% ipython --no-banner

In [1]: import numpy as np

In [2]: np.set_printoptions(suppress=True, linewidth=160)

In [3]: def tidy(a):
   ...:     return np.round(a, 2) + 0
   ...: 

In [4]: F = np.loadtxt("out0.csv", delimiter=",")

In [5]: F
Out[5]: 
array([[-2.,  0.,  0., -3., -3.,  0.,  0., -3.],
       [ 0., -2., -3.,  0.,  0., -3., -3.,  0.],
       [ 0., -3., -2.,  0.,  0., -3., -3.,  0.],
       [-3.,  0.,  0., -2., -3.,  0.,  0., -3.],
       [-3.,  0.,  0., -3., -2.,  0.,  0., -3.],
       [ 0., -3., -3.,  0.,  0., -2., -3.,  0.],
       [ 0., -3., -3.,  0.,  0., -3., -2.,  0.],
       [-3.,  0.,  0., -3., -3.,  0.,  0., -2.]])

In [6]: np.all(np.linalg.eigvalsh(F) > 0)
Out[6]: np.False_

In [7]: A2 = F / np.linalg.norm(F, axis=1, keepdims=True)

In [8]: cov = A2 @ A2.T

In [9]: np.degrees(np.arccos(np.clip(cov[2, 7], -1, 1)))
Out[9]: np.float64(90.0)

In [10]: tidy(np.linalg.norm(A2, axis=1))
Out[10]: array([1., 1., 1., 1., 1., 1., 1., 1.])

In [11]: A2 = F / np.sqrt((F ** 2).mean(axis=1, keepdims=True))

In [12]: np.linalg.matrix_rank(A2) == np.linalg.matrix_rank(F)
Out[12]: np.True_

In [13]: w, V = np.linalg.eigh(F)

In [14]: vec = np.array([-1, -2, -2, 0, -2, 2, 0, 1])

In [15]: tidy(np.linalg.eigvalsh(F[1:, 1:]))
Out[15]: array([-11.,  -8.,   1.,   1.,   1.,   1.,   1.])

In [16]: w1 = np.array([[0, 0, 3, -2, -1, 1],
    ...:     [3, -3, 0, 3, 1, 0],
    ...:     [-2, -3, 1, -3, -2, -2],
    ...:     [0, 2, -3, -2, 2, -1],
    ...:     [1, 3, -1, 0, 1, -2],
    ...:     [2, 2, 0, 0, 3, -2],
    ...:     [-3, -2, 2, 3, -2, -2],
    ...:     [1, 3, -1, 2, -3, 2]])

In [17]: c = np.array([0, 2, 2, 1, 0, 2])

In [18]: H = np.maximum(F @ w1 + c, 0)

In [19]: np.linalg.matrix_rank(H)
Out[19]: np.int64(6)

In [20]: tidy((H > 0).mean(axis=0))
Out[20]: array([0.25, 0.5 , 0.5 , 0.5 , 0.62, 0.88])

In [21]: W2 = np.array([[-1, -1, 2],
    ...:     [1, -2, 1],
    ...:     [2, 0, -2],
    ...:     [0, 1, 1],
    ...:     [-2, -1, -1],
    ...:     [0, -2, -1]])

In [22]: (H @ W2).round(6).argmax(axis=1)
Out[22]: array([0, 0, 0, 0, 0, 0, 0, 0])

In [23]: w1 @ W2
Out[23]: 
array([[ 8, -3, -8],
       [-8,  5,  5],
       [ 5, 11, -8],
       [-8, -6,  5],
       [-2, -4,  8],
       [-6, -5,  5],
       [ 9, 16, -5],
       [ 6, -6, 10]])

In [24]: feats = np.load("sample4.npy")

In [25]: feats
Out[25]: 
array([[25,  0, 25],
       [ 0,  0,  0],
       [25,  0, 29]])

In [26]: # rank 2

In [27]: np.flatnonzero(np.linalg.matrix_power((feats != 0) + (feats.T != 0) + np.eye(3), 3)[1])
Out[27]: array([1])

In [28]: tidy(np.linalg.det(feats))
Out[28]: np.float64(0.0)

In [29]: (np.linalg.matrix_power((feats != 0) + (feats.T != 0) + np.eye(3), 3) > 0).astype(int)
Out[29]: 
array([[1, 0, 1],
       [0, 1, 0],
       [1, 0, 1]])

In [30]: (feats != 0).astype(int)
Out[30]: 
array([[1, 0, 1],
       [0, 0, 0],
       [1, 0, 1]])

In [31]: W0 = np.load("run19.npy")

In [32]: W0
Out[32]: 
array([[ 0.2,  0.3,  0.2,  2.1, -0.1],
       [ 1.1, -0.9, -1.8,  1. ,  2. ],
       [-1.8,  1.5, -1.2, -0.5, -0.9],
       [ 0.5, -2.6, -0.4,  0.7, -0.8],
       [-1.6,  0.5, -0.4,  1.6, -1.9],
       [-0.1, -0.2, -0.6,  0.4,  0.8],
       [ 0.4,  0.5, -0.7, -1. ,  1.8],
       [-0.2, -1.5, -2. ,  0.2, -0.7],
       [-0.3,  0.2,  2.4,  0.3,  0.8]])

In [33]: proj = W0 @ np.linalg.solve(W0.T @ W0, W0.T)

In [34]: tidy(np.trace(proj))
Out[34]: np.float64(5.0)

In [35]: tidy(np.diag(proj))
Out[35]: array([0.62, 0.67, 0.61, 0.62, 0.57, 0.24, 0.36, 0.43, 0.88])

In [36]: np.linalg.matrix_rank(np.eye(9) - proj)
Out[36]: np.int64(4)

In [37]: M = np.load("dump.npy")

In [38]: M
Out[38]: 
array([[ 0,  0,  0,  7,  0,  5, -7,  0,  0],
       [ 0,  0,  3,  5, -4,  0,  8,  7,  0],
       [ 0,  0,  0,  0,  0,  6,  0, -6,  0],
       [ 6, -4,  1,  7, -9, -6,  0,  0, -9],
       [ 0, -6,  0, -3,  0,  0,  0,  0,  0],
       [ 0,  0,  0,  0,  0,  0,  6,  0,  1],
       [ 0,  0, -4,  0,  0,  0,  0,  0,  0]])

In [39]: cov = M.T @ M

In [40]: np.diag(cov)
Out[40]: array([ 36,  52,  26, 132,  97,  97, 149,  85,  82])

In [41]: cov
Out[41]: 
array([[ 36, -24,   6,  42, -54, -36,   0,   0, -54],
       [-24,  52,  -4, -10,  36,  24,   0,   0,  36],
       [  6,  -4,  26,  22, -21,  -6,  24,  21,  -9],
       [ 42, -10,  22, 132, -83,  -7,  -9,  35, -63],
       [-54,  36, -21, -83,  97,  54, -32, -28,  81],
       [-36,  24,  -6,  -7,  54,  97, -35, -36,  54],
       [  0,   0,  24,  -9, -32, -35, 149,  56,   6],
       [  0,   0,  21,  35, -28, -36,  56,  85,   0],
       [-54,  36,  -9, -63,  81,  54,   6,   0,  82]])

In [42]: left, sv, Vh = np.linalg.svd(cov)

In [43]: tidy(sv)
Out[43]: array([342.38, 191.2 , 110.86,  58.51,  34.98,  15.85,   2.21,   0.  ,   0.  ])

In [44]: A2 = left[:, :7] @ np.diag(sv[:7]) @ Vh[:7]

In [45]: tidy(np.abs(cov - A2).max())
Out[45]: np.float64(0.0)

In [46]: np.linalg.matrix_rank(cov, rtol=0.05)
Out[46]: np.int64(5)

In [47]: np.linalg.matrix_rank(A2)
Out[47]: np.int64(7)

In [48]: tidy(np.linalg.norm(cov - A2) / np.linalg.norm(cov))
Out[48]: np.float64(0.0)

In [49]: u, v = M[3], M[0]

In [50]: u @ v
Out[50]: np.int64(19)

In [51]: p = (u @ v) / (u @ u) * u

In [52]: (v - p) @ u
Out[52]: np.float64(0.0)

In [53]: tidy(np.linalg.norm(u + v) ** 2 + np.linalg.norm(u - v) ** 2)
Out[53]: np.float64(846.0)

In [54]: tidy(p)
Out[54]: array([ 0.38, -0.25,  0.06,  0.44, -0.57, -0.38,  0.  ,  0.  , -0.57])

In [55]: np.linalg.matrix_rank(np.outer(u, v))
Out[55]: np.int64(1)

In [56]: vec = np.array([0, 6, -7, 8, -5, 4, -7, -1, 4])

In [57]: np.sign((M @ vec).round(6))
Out[57]: array([ 1, -1,  1,  1, -1, -1,  1])

In [58]: np.einsum("ij,j->i", M, vec)
Out[58]: array([125, -24,  30,  10, -60, -38,  28])

In [59]: M @ np.ones(9)
Out[59]: array([  5.,  19.,   0., -14.,  -9.,   7.,  -4.])

In [60]: M @ (2 * vec)
Out[60]: array([ 250,  -48,   60,   20, -120,  -76,   56])

In [61]: M @ np.eye(9)[4]
Out[61]: array([ 0., -4.,  0., -9.,  0.,  0.,  0.])

In [62]: vec = np.array([0, 0, 2, 0, 2, 0, -1, -1, -1])

In [63]: h1 = np.maximum(M @ vec, 0)

In [64]: h1
Out[64]: array([7, 0, 6, 0, 0, 0, 0])

In [65]: np.maximum(M @ vec, 0) - np.maximum(-M @ vec, 0)
Out[65]: array([  7, -17,   6,  -7,   0,  -7,  -8])

In [66]: M * (h1 > 1e-9)[:, None]
Out[66]: 
array([[ 0,  0,  0,  7,  0,  5, -7,  0,  0],
       [ 0,  0,  0,  0,  0,  0,  0,  0,  0],
       [ 0,  0,  0,  0,  0,  6,  0, -6,  0],
       [ 0,  0,  0,  0,  0,  0,  0,  0,  0],
       [ 0,  0,  0,  0,  0,  0,  0,  0,  0],
       [ 0,  0,  0,  0,  0,  0,  0,  0,  0],
       [ 0,  0,  0,  0,  0,  0,  0,  0,  0]])

In [67]: K = np.loadtxt("data.csv", delimiter=",")

In [68]: K
Out[68]: 
array([[ 1.,  1.,  3.,  1., -3., -2.],
       [-1.,  0.,  2., -2.,  3.,  1.],
       [-3.,  0.,  3.,  1., -1.,  1.],
       [ 2., -2., -1., -2., -3., -3.],
       [-3., -1.,  0.,  2.,  3.,  3.],
       [-1.,  1.,  3., -1.,  3.,  0.]])

In [69]: u = np.array([0, 2, -1])

In [70]: np.cross(K[4, :3], K[5, :3])
Out[70]: array([-3.,  9., -4.])

In [71]: np.correlate(K[4], K[5], "full")
Out[71]: array([ 0., -9.,  0., -8.,  0.,  9., 13.,  8., 10.,  0., -3.])

In [72]: np.array([np.convolve(row, u, "same") for row in K])
Out[72]: 
array([[ 2.,  1.,  5., -1., -7., -1.],
       [-2.,  1.,  4., -6.,  8., -1.],
       [-6.,  3.,  6., -1., -3.,  3.],
       [ 4., -6.,  0., -3., -4., -3.],
       [-6.,  1.,  1.,  4.,  4.,  3.],
       [-2.,  3.,  5., -5.,  7., -3.]])
